$ python3 -q
>>> import numpy as np
>>> import numpy.linalg as la
>>> np.set_printoptions(suppress=True, linewidth=120)
>>> def rnd(a):
...     return np.round(a, 3) + 0
... 
>>> data = np.diag(np.array([2, 8])) + -2 * np.eye(2, k=1) + -2 * np.eye(2, k=-1)
>>> print(data)
[[ 2. -2.]
 [-2.  8.]]
>>> A2 = np.array([[-2, 2, 0], [1, 1, -1]])
>>> Z = np.kron(A2, data)
>>> print(la.matrix_rank(Z))
4
>>> print(Z)
[[ -4.   4.   4.  -4.   0.  -0.]
 [  4. -16.  -4.  16.  -0.   0.]
 [  2.  -2.   2.  -2.  -2.   2.]
 [ -2.   8.  -2.   8.   2.  -8.]]
>>> print(rnd(la.norm(Z, 2)), rnd(la.norm(A2, 2) * la.norm(data, 2)))
24.34 24.34
>>> O = data.astype(float).copy()
>>> for j in range(2):
...     O[:, j] -= O[:, :j] @ (O[:, :j].T @ O[:, j])
...     O[:, j] /= la.norm(O[:, j])
... 
>>> print(rnd(O.T @ data))
[[ 2.828 -7.071]
 [ 0.     4.243]]
>>> print(rnd(O.T @ O))
[[1. 0.]
 [0. 1.]]
>>> feats = np.load("arr.npy")
>>> print(rnd(feats))
[[ 0.771 -0.42 ]
 [-0.42   0.229]]
>>> print(rnd(feats @ la.pinv(feats) @ feats))
[[ 0.771 -0.42 ]
 [-0.42   0.229]]
>>> print(rnd(np.trace(la.pinv(feats) @ feats)))
1.0
>>> print(la.lstsq(feats[:-1].T, feats[-1])[2])
1
>>> print(np.abs(np.diag(la.qr(feats)[1])) > 1e-9)
[ True False]
>>> ev, V = la.eigh(feats)
>>> print(np.abs(V[:, -1]).round(6).argmax())
0
>>> print(rnd(V.T @ feats @ V))
[[0. 0.]
 [0. 1.]]
>>> print(rnd(np.abs(V[:, -1])))
[0.878 0.479]
>>> print(rnd(ev.sum()), rnd(np.trace(feats)))
1.0 1.0
>>> ev, V = la.eigh(feats)
>>> x = np.array([-2, -1])
>>> print(rnd(x @ feats @ x))
1.631
>>> print(rnd(np.abs(feats).sum(axis=1).max()), rnd(np.abs(ev).max()))
1.191 1.0
>>> print(rnd(x @ feats @ x / (x @ x)), rnd(ev[0]), rnd(ev[-1]))
0.326 0.0 1.0
>>> arr = np.array([[1, -3, 9, -27], [1, -2, 4, -8], [1, -1, 1, -1], [1, 0, 0, 0]])
>>> left, sv, Vh = la.svd(arr)
>>> print(rnd(sv))
[30.069  2.236  0.917  0.195]
>>> A2 = left[:, :1] @ np.diag(sv[:1]) @ Vh[:1]
>>> print(rnd(la.norm(arr - A2) / la.norm(arr)))
0.08
>>> print(rnd(np.abs(arr - A2).max()))
1.034
>>> print(rnd(la.norm(arr - A2, 2)), rnd(sv[1]))
2.236 2.236
>>> print(rnd(np.abs(la.eigvals(data)).max()))
8.606
>>> la.determinant(data)
Traceback (most recent call last):
  File "<python-input-39>", line 1, in <module>
    la.determinant(data)
    ^^^^^^^^^^^^^^
AttributeError: module 'numpy.linalg' has no attribute 'determinant'
>>> print((data + data.T) / 2)
[[ 2. -2.]
 [-2.  8.]]
>>> print(data @ data)
[[  8. -20.]
 [-20.  68.]]
>>> print(np.trace(data))
10.0
>>> print(rnd(la.matrix_power(data, 2)))
[[  8. -20.]
 [-20.  68.]]
>>> print(rnd(np.abs(la.eigvals(arr)).max()))
4.655
>>> la.determinant(arr)
Traceback (most recent call last):
  File "<python-input-45>", line 1, in <module>
    la.determinant(arr)
    ^^^^^^^^^^^^^^
AttributeError: module 'numpy.linalg' has no attribute 'determinant'
>>> print(np.allclose(arr, arr.T))
False
>>> print(np.trace(arr))
0
>>> print((arr - arr.T) / 2)
[[  0.   -2.    4.  -14. ]
 [  2.    0.    2.5  -4. ]
 [ -4.   -2.5   0.   -0.5]
 [ 14.    4.    0.5   0. ]]
>>> print(round(np.log10(la.cond(arr))))
2
>>> print(np.argsort(-la.norm(arr, axis=0).round(6), kind="stable")[:3])
[3 2 1]
>>> print(la.cond(arr) > 100)
True
>>> print(rnd(la.norm(arr, 2) / la.norm(arr)))
0.997
>>> print([round(float(x), 3) for x in la.svd(arr, compute_uv=False)[:3]])
[30.069, 2.236, 0.917]
>>> print(la.matrix_rank(arr, rtol=0.1))
1
>>> A = np.array([[0.0, 0.0, -1.0], [0.0, 1.0, 0.0], [1.0, 0.0, 0.0]])
>>> print(rnd(np.sort(la.eigvals(A).real)))
[0. 0. 1.]
>>> print((la.matrix_power((A != 0) + (A.T != 0) + np.eye(3), 3) > 0).astype(int))
[[1 0 1]
 [0 1 0]
 [1 0 1]]
>>> print(np.flatnonzero(la.matrix_power((A != 0) + (A.T != 0) + np.eye(3), 3)[2]))
[0 2]
>>> hat = np.triu(np.array([[3, 4, 4], [1, -5, 0], [-3, -5, 3]]), 1) + np.eye(3)
>>> A2 = hat @ A @ la.inv(hat)
>>> print(rnd(la.det(A2)))
1.0
>>> print(rnd(np.poly(A2)))
[ 1. -1.  1. -1.]
>>> print(np.trace(A2), np.trace(A))
1.0 1.0
>>> print(la.matrix_rank(A2))
3
>>> X = np.array([[1, -1, 1, -1], [1, 0, 0, 0], [1, 1, 1, 1], [1, 2, 4, 8]])
>>> print(X)
[[ 1 -1  1 -1]
 [ 1  0  0  0]
 [ 1  1  1  1]
 [ 1  2  4  8]]
>>> def softmax(z):
...     e = np.exp(z - z.max(axis=-1, keepdims=True))
...     return e / e.sum(axis=-1, keepdims=True)
... 
>>> print(rnd(softmax(X[0] + 2)))
[0.44 0.06 0.44 0.06]
>>> print(rnd(softmax(X).sum(axis=1)))
[1. 1. 1. 1.]
>>> scores = X @ X.T / np.sqrt(4)
>>> print(softmax(scores).round(6).argmax(axis=1))
[0 0 3 3]
>>> print(rnd(softmax(scores)[0] @ X))
[ 1.    -0.615  0.861 -0.566]
>>> print(rnd(softmax(scores + np.triu(np.full(scores.shape, -np.inf), 1))))
[[1.    0.    0.    0.   ]
 [0.5   0.5   0.    0.   ]
 [0.1   0.164 0.736 0.   ]
 [0.    0.    0.    1.   ]]
>>> hat = np.triu(np.array([[2, 4, 4, 2], [0, 3, 5, 2], [2, 1, 1, 3], [2, 0, 0, 2]]), 1) + np.eye(4)
>>> A2 = hat @ X @ la.inv(hat)
>>> print(hat @ X - X @ hat)
[[ 10.   4.  13.  17.]
 [  7.   5.   9.  19.]
 [  3.   2.   3.  17.]
 [  0.  -4. -14. -18.]]
>>> print(la.matrix_rank(A2))
4
>>> print(rnd(np.poly(A2)))
[  1. -10.  14.  -2.  12.]
>>> rng = np.random.default_rng(16681)
>>> idx = rng.permutation(4)
>>> A2 = X[:, idx] * rng.choice([-1, 1], 4)
>>> print(A2)
[[-1  1 -1  1]
 [ 0  0 -1  0]
 [ 1  1 -1 -1]
 [ 8  4 -1 -2]]
>>> left, _, Vh = la.svd(X.T @ A2)
>>> print(rnd(left @ Vh))
[[ 0.  0. -1.  0.]
 [ 0.  0.  0. -1.]
 [ 0.  1.  0.  0.]
 [ 1.  0.  0.  0.]]
>>> print(idx)
[3 2 0 1]
>>> print(A2.reshape(-1, 2))
[[-1  1]
 [-1  1]
 [ 0  0]
 [-1  0]
 [ 1  1]
 [-1 -1]
 [ 8  4]
 [-1 -2]]
>>> T = A2.reshape(4, 2, -1)
>>> print(T.shape)
(4, 2, 2)
>>> print(np.swapaxes(T, 1, 2)[3])
[[ 8 -1]
 [ 4 -2]]
>>> m1 = np.load("out6.npy")
>>> print(m1)
[[-3.052  0.683 -3.893]
 [ 0.283 -1.481 -5.178]
 [-1.215 -0.819  3.145]
 [-4.572 -1.98   0.182]
 [ 0.858  3.773  0.649]
 [-4.527  3.821 -4.065]
 [-2.113 11.646 -4.42 ]
 [-2.829  1.46   0.8  ]
 [-3.05   0.064 -1.338]
 [ 0.45   0.455 -0.909]
 [-8.235  3.248 -8.164]
 [-0.842 -4.141  0.456]
 [ 1.464 -7.31   5.136]
 [-6.035  3.154 -6.882]
 [ 0.071 -2.059  0.365]
 [ 3.294 -0.977  3.612]
 [ 3.702  0.484  0.23 ]
 [ 2.427  2.32  -4.124]
 [-3.885  2.545  0.38 ]
 [ 0.192  1.298 -5.654]
 [-2.915  5.389 -0.564]
 [-2.954 -0.461 -1.25 ]
 [ 0.082  5.409 -4.186]
 [-4.661  1.221 -0.494]
 [-3.183  1.748 -4.041]
 [ 2.491 -5.425  3.953]
 [-2.984 -2.133  1.093]]
>>> cen = m1 - m1.mean(axis=0)
>>> left, sv, Vh = la.svd(cen, full_matrices=False)
>>> print((np.sign(left[:, 0]) == np.sign(left[0, 0])).astype(int))
[1 1 0 0 0 1 1 0 1 0 1 0 0 1 0 0 0 1 1 1 1 0 1 1 1 0 0]
>>> print(rnd((sv ** 2).sum() ** 2 / (sv ** 4).sum()))
1.988
>>> print(rnd(Vh[0] * np.sign(Vh[0, np.abs(Vh[0]).argmax()])))
[-0.382  0.684 -0.622]
>>> print(np.abs(left[:, 0]).argmax())
12
>>> print(rnd(np.abs(Vh[-1])))
[0.487 0.424 0.764]
>>> print(np.searchsorted(np.cumsum(sv ** 2) / (sv ** 2).sum(), 0.9) + 1)
3
>>> print(rnd(cen.mean(axis=0)))
[0. 0. 0.]
>>> print(la.matrix_rank(cen))
3
